$ python -q
>>> import numpy as np
>>> np.set_printoptions(precision=2, suppress=True, linewidth=200, floatmode="fixed")
>>> m1 = np.load("a.npy")
>>> m1
array([[-3,  7, -3,  1],
       [-1,  8,  6,  3],
       [-8,  9, -1,  1],
       [ 2,  4, -7,  6],
       [-4, -2,  6, -6],
       [-4, -2,  6, -6],
       [ 2,  9,  6,  1]])
>>> # row 5 repeats row 4
>>> vec = np.array([-1, -2, -3, -3])
>>> y = m1 @ vec
>>> np.linalg.lstsq(m1, y)[0]
array([-1.00, -2.00, -3.00, -3.00])
>>> np.linalg.solve(m1.T @ m1, m1.T @ y)
array([-1.00, -2.00, -3.00, -3.00])
>>> np.round(np.linalg.pinv(m1) @ m1, 2) + 0
array([[1.00, 0.00, 0.00, 0.00],
       [0.00, 1.00, 0.00, 0.00],
       [0.00, 0.00, 1.00, 0.00],
       [0.00, 0.00, 0.00, 1.00]])
>>> y
array([ -5, -42, -10,  -7,   8,   8, -41])
>>> rng = np.random.default_rng(3264)
>>> y = y + 0.3 * rng.normal(size=7)
>>> y
array([ -5.06, -42.25,  -9.82,  -7.45,   8.12,   7.78, -40.92])
>>> beta, *_ = np.linalg.lstsq(m1, y)
>>> np.round(np.linalg.norm(y - m1 @ beta), 2)
np.float64(0.55)
>>> beta.round()
array([-1.00, -2.00, -3.00, -3.00])
>>> np.round(m1.T @ (y - m1 @ beta), 2) + 0
array([0.00, 0.00, 0.00, 0.00])
>>> M2 = np.c_[m1[:, :1] @ np.array([[2]]), np.array([-9, -3, -7, -7, 3, -3, 6])]
>>> M2
array([[ -6,  -9],
       [ -2,  -3],
       [-16,  -7],
       [  4,  -7],
       [ -8,   3],
       [ -8,  -3],
       [  4,   6]])
>>> np.linalg.matrix_rank(M2)
np.int64(2)
>>> np.round(np.linalg.lstsq(m1, M2[:, 0])[0], 2) + 0
array([2.00, 0.00, 0.00, 0.00])
>>> np.round(np.linalg.norm(M2 - m1 @ np.linalg.lstsq(m1, M2)[0], axis=0), 2) + 0
array([0.00, 7.98])
>>> np.linalg.matrix_rank(np.c_[m1, M2])
np.int64(5)
>>> vec = np.array([-2, 1])
>>> y = M2 @ vec
>>> np.linalg.lstsq(M2, y)[0]
array([-2.00,  1.00])
>>> y = y + 0.05 * rng.normal(size=7)
>>> y
array([  2.94,   1.07,  25.07, -14.86,  19.00,  13.04,  -1.97])
>>> beta, *_ = np.linalg.lstsq(M2, y)
>>> [round(float(np.linalg.norm(np.linalg.solve(M2.T @ M2 + lam * np.eye(2), M2.T @ y))), 2) for lam in (0, 1, 10, 100)]
[2.23, 2.22, 2.13, 1.54]
>>> beta.round()
array([-2.00,  1.00])
>>> beta
array([-2.00,  1.00])
>>> t = np.radians(36)
>>> r_ = np.eye(4)
>>> r_[2, 2] = r_[0, 0] = np.cos(t)
>>> r_[2, 0], r_[0, 2] = -np.sin(t), np.sin(t)
>>> r_
array([[ 0.81,  0.00,  0.59,  0.00],
       [ 0.00,  1.00,  0.00,  0.00],
       [-0.59,  0.00,  0.81,  0.00],
       [ 0.00,  0.00,  0.00,  1.00]])
>>> M2 = m1 @ r_.T
>>> np.allclose(m1 @ m1.T, M2 @ M2.T)
True
>>> M2
array([[-4.19,  7.00, -0.66,  1.00],
       [ 2.72,  8.00,  5.44,  3.00],
       [-7.06,  9.00,  3.89,  1.00],
       [-2.50,  4.00, -6.84,  6.00],
       [ 0.29, -2.00,  7.21, -6.00],
       [ 0.29, -2.00,  7.21, -6.00],
       [ 5.14,  9.00,  3.68,  1.00]])
>>> np.linalg.svd(m1, compute_uv=False), np.linalg.svd(M2, compute_uv=False)
(array([18.65, 16.76,  9.98,  2.77]), array([18.65, 16.76,  9.98,  2.77]))
>>> np.allclose(np.linalg.norm(m1, axis=1), np.linalg.norm(M2, axis=1))
True
>>> w1 = np.array([[1, -4, -6, 2], [-1, -2, -8, -9], [0, 5, 7, -2], [2, -2, 7, -2]])
>>> beta = np.array([2, 1, 0, 5])
>>> H = np.maximum(m1 @ w1 + beta, 0)
>>> (H > 0).astype(int)
array([[0, 0, 0, 0],
       [0, 1, 1, 0],
       [0, 1, 0, 0],
       [1, 0, 0, 0],
       [0, 1, 1, 1],
       [0, 1, 1, 1],
       [0, 1, 0, 0]])
>>> H
array([[ 0,  0,  0,  0],
       [ 0, 13,  5,  0],
       [ 0,  8,  0,  0],
       [12,  0,  0,  0],
       [ 0, 63, 40, 15],
       [ 0, 63, 40, 15],
       [ 0,  3,  0,  0]])
>>> C = np.array([[2, -2, 2], [-1, 3, 2], [-2, 2, -1], [2, 1, 1]])
>>> (H @ C).round(6).argmax(axis=1)
array([0, 1, 1, 0, 1, 1, 1])
>>> H @ C
array([[   0,    0,    0],
       [ -23,   49,   21],
       [  -8,   24,   16],
       [  24,  -24,   24],
       [-113,  284,  101],
       [-113,  284,  101],
       [  -3,    9,    6]])
>>> feats = np.loadtxt("run14.csv", delimiter=",")
>>> feats
array([[-2.20,  0.91,  3.52,  0.22, -1.55,  1.57, -1.42],
       [-2.33,  0.05, -2.14, -3.25, -0.54,  1.94,  0.58],
       [ 0.55, -0.04, -2.17,  2.81, -2.42,  2.45, -0.47],
       [ 2.47,  2.65,  1.03, -0.76,  0.53,  2.23,  2.23],
       [-1.23, -1.51,  0.86,  0.87, -1.52, -0.69,  4.11],
       [-2.61,  2.56, -0.98,  2.15,  2.34, -0.25,  0.73],
       [-0.14, -2.89,  0.73,  0.72,  2.89,  2.69,  0.12]])
>>> u = np.array([0, 2, 2])
>>> np.polyval(u, feats[0])
array([-2.39,  3.83,  9.05,  2.43, -1.10,  5.15, -0.83])
>>> A = np.loadtxt("sample2.csv", delimiter=",")
>>> A
array([[-1.07,  2.11, -4.05, -1.57, -0.73],
       [-2.69, -3.05, -0.72,  2.17,  1.80],
       [-3.21,  3.60,  0.76,  0.99, -0.43],
       [ 0.15, -3.00, -3.67, -1.57, -0.07],
       [-1.56,  2.38,  1.48, -3.79, -0.58],
       [-2.73,  4.06, -0.06,  0.85, -0.59],
       [ 3.58,  2.13,  0.56, -2.27,  1.48],
       [-3.07, -0.71,  1.44, -1.23,  3.39],
       [ 1.70, -0.82, -0.39,  3.90, -2.46],
       [ 0.12, -0.21,  3.68,  3.35, -0.42]])
>>> hat = A @ np.linalg.solve(A.T @ A, A.T)
>>> hat @ A[:, 0]
array([-1.07, -2.69, -3.21,  0.15, -1.56, -2.73,  3.58, -3.07,  1.70,  0.12])
>>> round(np.trace(hat), 2)
np.float64(5.0)
>>> np.round(np.linalg.eigvalsh(hat), 2) + 0
array([0.00, 0.00, 0.00, 0.00, 0.00, 1.00, 1.00, 1.00, 1.00, 1.00])
>>> np.allclose(hat @ hat, hat)
True
>>> C = A[[3, 8]].astype(float)
>>> for _ in range(7):
...     lab = np.linalg.norm(A[:, None] - C, axis=-1).argmin(axis=1)
...     C = np.array([A[lab == j].mean(axis=0) for j in range(2)])
... 
>>> lab
array([0, 0, 1, 0, 0, 1, 0, 0, 1, 1])
>>> C[1] - C[0]
array([-0.25,  1.68,  1.82,  3.65, -1.86])
>>> np.bincount(lab)
array([6, 4])
>>> C
array([[-0.78, -0.02, -0.83, -1.38,  0.88],
       [-1.03,  1.66,  1.00,  2.27, -0.97]])
>>> M2 = np.array([[1, 2, 2], [3, 1, 1], [0, 3, 1], [2, 0, 0], [3, 0, 2]])
>>> np.einsum("ij,ij->i", C, C)
array([ 3.96, 10.92])
>>> np.linalg.matrix_rank(C @ M2)
np.int64(2)
>>> C @ M2
array([[-0.95, -4.06, -0.64],
       [ 5.56,  2.59, -1.35]])
>>> np.einsum("ik,kj->ij", C, M2)
array([[-0.95, -4.06, -0.64],
       [ 5.56,  2.59, -1.35]])
>>> np.einsum("ik,kj->ji", C, M2)
array([[-0.95,  5.56],
       [-4.06,  2.59],
       [-0.64, -1.35]])
>>> t3 = np.stack([m1, -1 * m1, m1[::-1]])
>>> np.linalg.matrix_rank(t3.reshape(3, -1))
np.int64(2)
>>> t3.sum(axis=0)
array([[ 2,  9,  6,  1],
       [-4, -2,  6, -6],
       [-4, -2,  6, -6],
       [ 2,  4, -7,  6],
       [-8,  9, -1,  1],
       [-1,  8,  6,  3],
       [-3,  7, -3,  1]])
>>> M2 = np.c_[A[:, :4] @ np.array([[1, 2, -3, -2], [1, -1, -1, 3], [-2, 2, -1, -3], [2, -3, 1, -3]]), np.array([-2, -1, 0, 2, 2, 1, -1, 2, -1, -1])]
>>> M2
array([[  6.00,  -7.64,   3.58,  25.33,  -2.00],
       [  0.04, -10.28,  14.01,  -8.12,  -1.00],
       [  0.85, -11.47,   6.26,  11.97,   0.00],
       [  1.35,   0.67,   4.65,   6.42,   2.00],
       [ -9.72,   8.83,  -2.97,  17.19,   2.00],
       [  3.15, -12.19,   5.04,  15.27,   1.00],
       [  0.05,  12.96, -15.70,   4.36,  -1.00],
       [ -9.12,   1.14,   7.25,   3.38,   2.00],
       [  9.46,  -8.26,   0.01, -16.39,  -1.00],
       [ -0.75,  -2.24,  -0.48, -21.96,  -1.00]])
>>> np.linalg.matrix_rank(M2)
np.int64(5)
>>> np.linalg.norm(np.linalg.qr(A)[0].T @ M2, axis=0) ** 2 / ((M2 ** 2).sum(axis=0) + 1e-12)
array([1.00, 1.00, 1.00, 1.00, 0.56])
>>> J = np.load("w.npy")
>>> J
array([[1, 0, 0],
       [0, 1, 0],
       [2, 0, 1]])
>>> # splits into 2 blocks
>>> J @ J
array([[1, 0, 0],
       [0, 1, 0],
       [4, 0, 1]])
>>> hat = np.triu(np.array([[2, -2, 1], [2, 1, 2], [1, 1, 0]]), 1) + np.eye(3)
>>> M2 = hat @ J @ np.linalg.inv(hat)
>>> round(float(np.linalg.det(M2)), 2)
1.0
>>> np.trace(M2), np.trace(J)
(np.float64(3.0), np.int64(3))
>>> np.linalg.matrix_rank(M2)
np.int64(3)
